In [1]: import numpy as np

In [2]: import numpy.linalg as la

In [3]: np.set_printoptions(precision=2, suppress=True, linewidth=100)

In [4]: rd = lambda a: np.round(a, 2) + 0

In [5]: X = np.array([[0.1, 2.0, 1.0, -2.0, -2.0, -2.0, 2.0, -1.0],
   ...:     [0.0, -0.9, 1.0, -2.0, 1.0, 2.0, 2.0, -1.0],
   ...:     [2.0, -1.0, 0.1, 1.0, -2.0, 1.0, 2.0, 1.0],
   ...:     [1.0, -1.0, 0.0, -0.9, -2.0, -2.0, 2.0, 0.0],
   ...:     [1.0, -2.0, 2.0, 1.0, 0.1, 0.0, -2.0, 0.0],
   ...:     [-2.0, 2.0, 2.0, 0.0, 0.0, -0.9, 1.0, -2.0],
   ...:     [-2.0, 2.0, 1.0, -2.0, 1.0, 0.0, 2.1, 1.0],
   ...:     [0.0, 2.0, 1.0, -2.0, -2.0, -2.0, 2.0, -0.9]])

In [6]: def softmax(z):
   ...:     e = np.exp(z - z.max(axis=-1, keepdims=True))
   ...:     return e / e.sum(axis=-1, keepdims=True)
   ...: 

In [7]: print(rd(softmax(X[7] + -3)))
[0.05 0.38 0.14 0.01 0.01 0.01 0.38 0.02]

In [8]: scores = X @ X.T / np.sqrt(8)

In [9]: rd(softmax(scores + np.triu(np.full(scores.shape, -np.inf), 1)))
Out[9]: 
array([[1.  , 0.  , 0.  , 0.  , 0.  , 0.  , 0.  , 0.  ],
       [0.01, 0.99, 0.  , 0.  , 0.  , 0.  , 0.  , 0.  ],
       [0.01, 0.01, 0.99, 0.  , 0.  , 0.  , 0.  , 0.  ],
       [0.25, 0.  , 0.06, 0.69, 0.  , 0.  , 0.  , 0.  ],
       [0.  , 0.  , 0.01, 0.  , 0.98, 0.  , 0.  , 0.  ],
       [0.1 , 0.  , 0.  , 0.  , 0.  , 0.89, 0.  , 0.  ],
       [0.03, 0.01, 0.  , 0.  , 0.  , 0.03, 0.92, 0.  ],
       [0.49, 0.  , 0.  , 0.01, 0.  , 0.01, 0.01, 0.47]])

In [10]: rng = np.random.default_rng(14674)

In [11]: labels = rng.permutation(8)

In [12]: labels
Out[12]: array([3, 5, 7, 1, 6, 4, 0, 2])

In [13]: Y = X[labels][:, labels]

In [14]: np.allclose(Y, X)
Out[14]: False

In [15]: Y
Out[15]: 
array([[-0.9, -2. ,  0. , -1. ,  2. , -2. ,  1. ,  0. ],
       [ 0. , -0.9, -2. ,  2. ,  1. ,  0. , -2. ,  2. ],
       [-2. , -2. , -0.9,  2. ,  2. , -2. ,  0. ,  1. ],
       [-2. ,  2. , -1. , -0.9,  2. ,  1. ,  0. ,  1. ],
       [-2. ,  0. ,  1. ,  2. ,  2.1,  1. , -2. ,  1. ],
       [ 1. ,  0. ,  0. , -2. , -2. ,  0.1,  1. ,  2. ],
       [-2. , -2. , -1. ,  2. ,  2. , -2. ,  0.1,  1. ],
       [ 1. ,  1. ,  1. , -1. ,  2. , -2. ,  2. ,  0.1]])

In [16]: rd(np.sort(np.abs(la.eigvals(Y))))
Out[16]: array([0.1 , 1.49, 1.49, 2.69, 3.46, 4.34, 4.34, 5.31])

In [17]: Y = np.array([[-4, 2, -1],
    ...:     [3, -4, 2],
    ...:     [0, 4, 4],
    ...:     [-4, -2, 2],
    ...:     [0, -3, 2],
    ...:     [0, -1, -3],
    ...:     [3, 1, 5],
    ...:     [5, 0, 4]])

In [18]: la.matrix_rank(X @ Y)
Out[18]: np.int64(3)

In [19]: print(rd(np.einsum("ij,ij->i", X, X)))
[22.01 15.81 16.01 14.81 14.01 17.81 19.41 21.81]

In [20]: np.argsort(-la.norm(X, axis=0).round(6), kind="stable")[:3]
Out[20]: array([6, 1, 3])

In [21]: la.cond(X) > 100
Out[21]: np.True_

In [22]: print(la.matrix_rank(X, rtol=0.1))
7

In [23]: vec = np.array([2, 0, 2, 2, 2, 0, 0, 1])

In [24]: target = X @ vec

In [25]: print(target)
[-6.8 -1.   3.2 -3.8  8.2 -2.  -3.  -6.9]

In [26]: rd(la.solve(X, X[:, 4]))
Out[26]: array([0., 0., 0., 0., 1., 0., 0., 0.])

In [27]: rd(la.solve(X, target + X[:, 7]))
Out[27]: array([2., 0., 2., 2., 2., 0., 0., 2.])

In [28]: mat = np.array([[1.0, -0.8, 1.4, -0.6, -0.5],
    ...:     [1.5, 0.9, -0.4, 1.3, 0.5],
    ...:     [0.8, 1.5, 0.2, 0.2, -0.1],
    ...:     [0.4, -0.5, -0.2, 1.2, -2.3],
    ...:     [1.2, -0.8, 1.0, -0.1, -1.3],
    ...:     [0.5, -0.3, -2.0, -0.1, 1.1],
    ...:     [-0.5, -1.0, -0.2, 0.2, 0.3],
    ...:     [-0.5, -1.5, -0.2, 0.1, 0.1],
    ...:     [-1.1, -0.6, -1.3, 1.4, 0.9],
    ...:     [1.1, 1.1, 1.0, 0.8, 1.6],
    ...:     [0.8, 0.0, 0.8, -1.5, 1.7],
    ...:     [0.8, -1.0, -0.2, 0.0, 1.0],
    ...:     [-0.3, -2.1, 0.6, -1.4, -0.9],
    ...:     [0.0, 0.0, -0.2, 0.3, 1.0],
    ...:     [-0.1, 0.4, 0.0, 0.7, -1.2],
    ...:     [-0.1, 0.2, 0.1, -0.5, -0.6]])

In [29]: mat[:, 1] = -3 * mat[:, 0] + 0.05 * rng.normal(size=16)

In [30]: print(rd(mat))
[[ 1.   -3.    1.4  -0.6  -0.5 ]
 [ 1.5  -4.51 -0.4   1.3   0.5 ]
 [ 0.8  -2.41  0.2   0.2  -0.1 ]
 [ 0.4  -1.15 -0.2   1.2  -2.3 ]
 [ 1.2  -3.6   1.   -0.1  -1.3 ]
 [ 0.5  -1.46 -2.   -0.1   1.1 ]
 [-0.5   1.52 -0.2   0.2   0.3 ]
 [-0.5   1.51 -0.2   0.1   0.1 ]
 [-1.1   3.36 -1.3   1.4   0.9 ]
 [ 1.1  -3.36  1.    0.8   1.6 ]
 [ 0.8  -2.47  0.8  -1.5   1.7 ]
 [ 0.8  -2.27 -0.2   0.    1.  ]
 [-0.3   0.88  0.6  -1.4  -0.9 ]
 [ 0.    0.03 -0.2   0.3   1.  ]
 [-0.1   0.36  0.    0.7  -1.2 ]
 [-0.1   0.31  0.1  -0.5  -0.6 ]]

In [31]: labels = mat[:, 3] > np.median(mat[:, 3])

In [32]: u = mat[labels].mean(axis=0) - mat[~labels].mean(axis=0)

In [33]: print(rd(u))
[-0.16  0.49 -0.32  1.27  0.01]

In [34]: ((mat - mat.mean(axis=0)) @ u > 0).astype(int)
Out[34]: array([0, 0, 0, 1, 0, 1, 1, 1, 1, 0, 0, 0, 0, 1, 1, 0])

In [35]: rd(mat[5] @ mat[7])
Out[35]: np.float64(-1.96)

In [36]: la.norm(mat, axis=1).argmax()
Out[36]: np.int64(1)

In [37]: print(rd(la.norm(mat[5], 1)), rd(la.norm(mat[5], np.inf)))
5.16 2.0

In [38]: rd(la.norm(mat, 2))
Out[38]: np.float64(10.16)

In [39]: rd(la.norm(mat, axis=0))
Out[39]: array([3.17, 9.54, 3.33, 3.35, 4.44])

In [40]: G = np.cov(mat, rowvar=False)

In [41]: rd(np.corrcoef(mat.T))
Out[41]: 
array([[ 1.  , -1.  ,  0.42, -0.05,  0.08],
       [-1.  ,  1.  , -0.43,  0.06, -0.08],
       [ 0.42, -0.43,  1.  , -0.43, -0.22],
       [-0.05,  0.06, -0.43,  1.  , -0.06],
       [ 0.08, -0.08, -0.22, -0.06,  1.  ]])

In [42]: print(rd(G))
[[ 0.54 -1.64  0.26 -0.03  0.06]
 [-1.64  4.96 -0.81  0.11 -0.2 ]
 [ 0.26 -0.81  0.74 -0.32 -0.22]
 [-0.03  0.11 -0.32  0.73 -0.06]
 [ 0.06 -0.2  -0.22 -0.06  1.3 ]]
